$ python3 -q
>>> import numpy as np
>>> from numpy import linalg as LA
>>> np.set_printoptions(suppress=True, linewidth=140)
>>> J = np.array([[0, -5, -1, -4], [-4, -5, 5, -3], [-5, -4, 3, -3]])
>>> J[:, 3] = -1 * J[:, 1]
>>> J
array([[ 0, -5, -1,  5],
       [-4, -5,  5,  5],
       [-5, -4,  3,  4]])
>>> U, sigma, VT = LA.svd(J, full_matrices=False)
>>> np.round(np.cumsum(sigma ** 2) / np.sum(sigma ** 2), 2)
array([0.87, 0.99, 1.  ])
>>> np.round(U.T @ J @ VT.T, 2) + 0
array([[13.44,  0.  ,  0.  ],
       [ 0.  ,  4.99,  0.  ],
       [ 0.  ,  0.  ,  1.56]])
>>> U.shape, sigma.shape, VT.shape
((3, 3), (3,), (3, 4))
>>> np.round(sigma / sigma[0], 2)
array([1.  , 0.37, 0.12])
>>> np.abs(U[:, 0]).round(6).argmax()
np.int64(1)
>>> vec = np.array([6, 4, 9, 3])
>>> (J * vec).sum(axis=1)
array([-14,  16,  -7])
>>> J @ np.eye(4)[3]
array([5., 5., 4.])
>>> LA.norm(J @ vec) <= LA.norm(J, 2) * LA.norm(vec) + 1e-9
np.True_
>>> K = np.load("m.npy")
>>> K
array([[ 5,  0,  0,  0],
       [-1,  7,  0,  0],
       [ 0,  6,  4,  0],
       [ 7, -9,  3, -5]])
>>> th = np.radians(30)
>>> Rm = np.eye(4)
>>> Rm[2, 2] = Rm[0, 0] = np.cos(th)
>>> Rm[2, 0], Rm[0, 2] = -np.sin(th), np.sin(th)
>>> Rm.round(2)
array([[ 0.87,  0.  ,  0.5 ,  0.  ],
       [ 0.  ,  1.  ,  0.  ,  0.  ],
       [-0.5 ,  0.  ,  0.87,  0.  ],
       [ 0.  ,  0.  ,  0.  ,  1.  ]])
>>> other = K @ Rm.T
>>> np.round(LA.svd(K, compute_uv=False), 2), np.round(LA.svd(other, compute_uv=False), 2)
(array([14.89,  7.25,  3.72,  1.75]), array([14.89,  7.25,  3.72,  1.75]))
>>> np.allclose(K @ K.T, other @ other.T)
True
>>> round(LA.det(Rm), 2), round(np.trace(Rm), 2)
(np.float64(1.0), np.float64(3.73))
>>> other.round(2)
array([[ 4.33,  0.  , -2.5 ,  0.  ],
       [-0.87,  7.  ,  0.5 ,  0.  ],
       [ 2.  ,  6.  ,  3.46,  0.  ],
       [ 7.56, -9.  , -0.9 , -5.  ]])
>>> U, sigma, VT = LA.svd(K, full_matrices=False)
>>> np.allclose(U * sigma @ VT, K)
True
>>> np.round(np.cumsum(sigma ** 2) / np.sum(sigma ** 2), 2)
array([0.76, 0.94, 0.99, 1.  ])
>>> np.round(VT @ VT.T, 2) + 0
array([[1., 0., 0., 0.],
       [0., 1., 0., 0.],
       [0., 0., 1., 0.],
       [0., 0., 0., 1.]])
>>> U.shape, sigma.shape, VT.shape
((4, 4), (4,), (4, 4))
>>> np.round(sigma / sigma[0], 2)
array([1.  , 0.49, 0.25, 0.12])
>>> np.round(U.T @ K @ VT.T, 2) + 0
array([[14.89,  0.  ,  0.  ,  0.  ],
       [ 0.  ,  7.25,  0.  ,  0.  ],
       [ 0.  ,  0.  ,  3.72,  0.  ],
       [ 0.  ,  0.  ,  0.  ,  1.75]])
>>> np.round(U.T @ U, 2) + 0
array([[1., 0., 0., 0.],
       [0., 1., 0., 0.],
       [0., 0., 1., 0.],
       [0., 0., 0., 1.]])
>>> np.einsum("ii->", K)
np.int64(11)
>>> np.einsum("ij,ji->", K, K)
np.int64(115)
>>> np.kron(np.eye(2, dtype=int), K)
array([[ 5,  0,  0,  0,  0,  0,  0,  0],
       [-1,  7,  0,  0,  0,  0,  0,  0],
       [ 0,  6,  4,  0,  0,  0,  0,  0],
       [ 7, -9,  3, -5,  0,  0,  0,  0],
       [ 0,  0,  0,  0,  5,  0,  0,  0],
       [ 0,  0,  0,  0, -1,  7,  0,  0],
       [ 0,  0,  0,  0,  0,  6,  4,  0],
       [ 0,  0,  0,  0,  7, -9,  3, -5]])
>>> other = np.array([[-2, -1, -1], [-2, 2, 1], [2, -2, 2]])
>>> W2 = np.array([[-1, -7], [-8, -8]])
>>> feats = np.block([[other, np.zeros((3, 2))], [np.zeros((2, 3)), W2]])
>>> feats
array([[-2., -1., -1.,  0.,  0.],
       [-2.,  2.,  1.,  0.,  0.],
       [ 2., -2.,  2.,  0.,  0.],
       [ 0.,  0.,  0., -1., -7.],
       [ 0.,  0.,  0., -8., -8.]])
>>> np.round(np.sort(LA.eigvals(feats).real), 2)
array([-12.76,  -2.29,   2.15,   2.15,   3.76])
>>> feats @ feats
array([[  4.,   2.,  -1.,   0.,   0.],
       [  2.,   4.,   6.,   0.,   0.],
       [  4., -10.,   0.,   0.,   0.],
       [  0.,   0.,   0.,  57.,  63.],
       [  0.,   0.,   0.,  72., 120.]])
>>> np.kron(np.eye(2, dtype=int), feats)
array([[-2., -1., -1.,  0.,  0., -0., -0., -0.,  0.,  0.],
       [-2.,  2.,  1.,  0.,  0., -0.,  0.,  0.,  0.,  0.],
       [ 2., -2.,  2.,  0.,  0.,  0., -0.,  0.,  0.,  0.],
       [ 0.,  0.,  0., -1., -7.,  0.,  0.,  0., -0., -0.],
       [ 0.,  0.,  0., -8., -8.,  0.,  0.,  0., -0., -0.],
       [-0., -0., -0.,  0.,  0., -2., -1., -1.,  0.,  0.],
       [-0.,  0.,  0.,  0.,  0., -2.,  2.,  1.,  0.,  0.],
       [ 0., -0.,  0.,  0.,  0.,  2., -2.,  2.,  0.,  0.],
       [ 0.,  0.,  0., -0., -0.,  0.,  0.,  0., -1., -7.],
       [ 0.,  0.,  0., -0., -0.,  0.,  0.,  0., -8., -8.]])
>>> np.round(LA.eigvals(feats), 2)
array([ -2.29+0.j ,   2.15+1.8j,   2.15-1.8j,   3.76+0.j , -12.76+0.j ])
>>> np.round(LA.det(2 * feats), 2), round(LA.det(feats), 2)
(np.float64(27648.0), np.float64(864.0))
>>> np.einsum("ij,ji->", feats, feats)
np.float64(185.0)
>>> np.einsum("ii->", feats)
np.float64(-7.0)
>>> round(float(LA.det(feats.T)), 2)
864.0
>>> np.round(LA.eigvals(feats).sum().real, 2)
np.float64(-7.0)
>>> np.abs(J).max()
np.int64(5)
>>> J.shape
(3, 4)
>>> np.count_nonzero(J)
np.int64(11)
>>> J.sum(axis=1)
array([-1,  1, -2])
>>> vec = np.array([2, -4, -2, -3, -2])
>>> rhs = feats @ vec
>>> rhs
array([  2., -14.,   8.,  17.,  40.])
>>> np.round(LA.solve(feats, rhs), 2)
array([ 2., -4., -2., -3., -2.])
>>> np.round(LA.solve(feats.T, feats[0]), 2)
array([ 1.,  0.,  0., -0., -0.])
>>> other = feats / LA.norm(feats, axis=1, keepdims=True)
>>> gram = other @ other.T
>>> np.round(np.degrees(np.arccos(np.clip(gram[4, 3], -1, 1))), 2)
np.float64(36.87)
>>> M = np.array([[1.0, 0.7, 0.49, 0.34],
...     [0.7, 1.0, 0.7, 0.49],
...     [0.49, 0.7, 1.0, 0.7],
...     [0.34, 0.49, 0.7, 1.0]])
>>> w, V = LA.eigh(M)
>>> vec = np.array([1, 1, 1, 0])
>>> round(float(np.abs(M).sum(axis=1).max()), 2), round(np.abs(w).max(), 2)
(2.89, np.float64(2.72))
>>> (np.sign(V[:, -1].round(6)) == np.sign(V[0, -1].round(6))).astype(int)
array([1, 1, 1, 1])
>>> vec @ M @ vec / (vec @ vec), round(float(w[0]), 2), np.round(w[-1], 2)
(np.float64(2.26), 0.2, np.float64(2.72))
>>> np.round(LA.eigvalsh(M[1:, 1:]), 2)
array([0.23, 0.51, 2.26])
>>> np.round(V * np.maximum(w, 0) @ V.T, 2)
array([[1.  , 0.7 , 0.49, 0.34],
       [0.7 , 1.  , 0.7 , 0.49],
       [0.49, 0.7 , 1.  , 0.7 ],
       [0.34, 0.49, 0.7 , 1.  ]])
>>> np.round(V * np.abs(w) @ V.T, 2)
array([[1.  , 0.7 , 0.49, 0.34],
       [0.7 , 1.  , 0.7 , 0.49],
       [0.49, 0.7 , 1.  , 0.7 ],
       [0.34, 0.49, 0.7 , 1.  ]])
>>> np.round(V * np.sqrt(w) @ V.T, 2)
array([[0.91, 0.35, 0.19, 0.11],
       [0.35, 0.86, 0.33, 0.19],
       [0.19, 0.33, 0.86, 0.35],
       [0.11, 0.19, 0.35, 0.91]])
>>> data = np.load("data.npy")
>>> data
array([[ 0,  0,  0,  0],
       [ 1,  7,  6, 12],
       [ 0,  0,  0,  6],
       [ 0,  8,  0,  0],
       [ 0,  6,  1,  0],
       [ 0,  0,  0,  0],
       [ 0,  8,  1,  9],
       [ 0,  0,  4,  2],
       [ 0,  4,  0,  0],
       [ 4, 14,  8,  7],
       [ 0,  0,  0,  6],
       [ 0,  0,  0,  0],
       [ 0,  0,  7,  0],
       [ 0,  0,  0,  0],
       [ 0,  0,  3,  0],
       [ 0,  0,  0,  0],
       [ 5, 15, 16,  0],
       [ 0,  0,  0,  0],
       [ 0,  2,  0,  0],
       [ 0,  3,  2,  0],
       [ 0,  0,  0,  3],
       [ 2, 10,  5, 11],
       [ 0,  0,  0,  0],
       [ 0, 10,  0,  3]])
>>> other = J / LA.norm(J, axis=1, keepdims=True)
>>> gram = other @ other.T
>>> (np.abs(gram) > 0.9).astype(int)
array([[1, 0, 0],
       [0, 1, 1],
       [0, 1, 1]])
>>> np.round(LA.norm(other, axis=1), 2)
array([1., 1., 1.])
>>> np.argwhere(np.triu(np.abs(gram) > 0.95, 1))
array([[1, 2]])
>>> (gram - 2 * np.eye(3)).round(6).argmax(axis=1)
array([1, 2, 1])
>>> P = data @ LA.solve(data.T @ data, data.T)
>>> np.allclose(P @ P, P)
True
>>> np.round(LA.eigvalsh(P), 2) + 0
array([0., 0., 0., 0., 0., 0., 0., 0., 0., 0., 0., 0., 0., 0., 0., 0., 0., 0., 0., 0., 1., 1., 1., 1.])
>>> round(float(np.trace(P)), 2)
4.0
>>> vec = np.array([3, -1, -2, -2])
>>> rhs = data @ vec
>>> b, lr = np.zeros(4), 1 / LA.norm(data, 2) ** 2
>>> for i in range(60):
...     b -= lr * data.T @ (data @ b - rhs)
...     if i % 10 == 0: print(i, round(LA.norm(data @ b - rhs), 2))
... 
0 20.22
10 9.83
20 8.46
30 7.91
40 7.47
50 7.07
>>> round(LA.cond(data), 2)
np.float64(13.53)
>>> r0 = np.array([3, -1, 0])
>>> np.correlate(data[20], data[5], "full")
array([0, 0, 0, 0, 0, 0, 0])
>>> np.array([np.convolve(row, r0, "same") for row in data])
array([[  0,   0,   0,   0],
       [ 20,  11,  30, -12],
       [  0,   0,  18,  -6],
       [ 24,  -8,   0,   0],
       [ 18,  -3,  -1,   0],
       [  0,   0,   0,   0],
       [ 24,  -5,  26,  -9],
       [  0,  12,   2,  -2],
       [ 12,  -4,   0,   0],
       [ 38,  10,  13,  -7],
       [  0,   0,  18,  -6],
       [  0,   0,   0,   0],
       [  0,  21,  -7,   0],
       [  0,   0,   0,   0],
       [  0,   9,  -3,   0],
       [  0,   0,   0,   0],
       [ 40,  33, -16,   0],
       [  0,   0,   0,   0],
       [  6,  -2,   0,   0],
       [  9,   3,  -2,   0],
       [  0,   0,   9,  -3],
       [ 28,   5,  28, -11],
       [  0,   0,   0,   0],
       [ 30, -10,   9,  -3]])
>>> np.convolve(data[20], r0)
array([ 0,  0,  0,  9, -3,  0])
>>> t3 = np.stack([data, 2 * data, data[::-1]])
>>> LA.matrix_rank(t3.reshape(3, -1))
np.int64(2)
>>> np.einsum("bij,cij->bc", t3, t3)
array([[1859, 3718,  348],
       [3718, 7436,  696],
       [ 348,  696, 1859]])
>>> LA.matrix_rank(t3)
array([4, 4, 4])
>>> (t3 @ data.T).shape
(3, 24, 24)
>>> np.round(LA.norm(t3, axis=(1, 2)), 2)
array([43.12, 86.23, 43.12])
>>> F = np.loadtxt("block0.csv", delimiter=",")
>>> F
array([[-3.,  8.,  0.,  0.],
       [-5., -5.,  0.,  0.],
       [ 0.,  0., -3.,  8.],
       [ 0.,  0., -5., -5.]])
>>> O = F.astype(float).copy()
>>> for j in range(4):
...     O[:, j] -= O[:, :j] @ (O[:, :j].T @ O[:, j])
...     O[:, j] /= LA.norm(O[:, j])
... 
>>> np.round(O.T @ F, 2) + 0
array([[5.83, 0.17, 0.  , 0.  ],
       [0.  , 9.43, 0.  , 0.  ],
       [0.  , 0.  , 5.83, 0.17],
       [0.  , 0.  , 0.  , 9.43]])
>>> rng = np.random.default_rng(81)
>>> z = rng.permutation(4)
>>> z
array([3, 1, 0, 2])
>>> other = F[z][:, z]
>>> np.trace(other)
np.float64(-16.0)
>>> round(float(LA.det(other)), 2), np.round(LA.det(F[z]), 2)
(3025.0, np.float64(3025.0))
>>> other
array([[-5.,  0.,  0., -5.],
       [ 0., -5., -5.,  0.],
       [ 0.,  8., -3.,  0.],
       [ 8.,  0.,  0., -3.]])
>>> np.diag(other)
array([-5., -5., -3., -3.])
>>> vec = np.array([-3, 3, 0, 3])
>>> a = np.maximum(F @ vec, 0)
>>> a
array([33.,  0., 24.,  0.])
>>> F.reshape(-1, 2)
array([[-3.,  8.],
       [ 0.,  0.],
       [-5., -5.],
       [ 0.,  0.],
       [ 0.,  0.],
       [-3.,  8.],
       [ 0.,  0.],
       [-5., -5.]])
>>> F.reshape(4, 5)
Traceback (most recent call last):
  File "<python-input-118>", line 1, in <module>
    F.reshape(4, 5)
    ~~~~~~~~~^^^^^^
ValueError: cannot reshape array of size 16 into shape (4,5)
>>> t3 = F.reshape(4, 2, -1)
>>> t3.sum(axis=1)
array([[-3.,  8.],
       [-5., -5.],
       [-3.,  8.],
       [-5., -5.]])
>>> np.swapaxes(t3, 1, 2)[3]
array([[ 0., -5.],
       [ 0., -5.]])
>>> t3.transpose(1, 0, 2)
array([[[-3.,  8.],
        [-5., -5.],
        [ 0.,  0.],
        [ 0.,  0.]],

       [[ 0.,  0.],
        [ 0.,  0.],
        [-3.,  8.],
        [-5., -5.]]])
>>> np.einsum("ihd,ihd->ih", t3, t3)
array([[73.,  0.],
       [50.,  0.],
       [ 0., 73.],
       [ 0., 50.]])
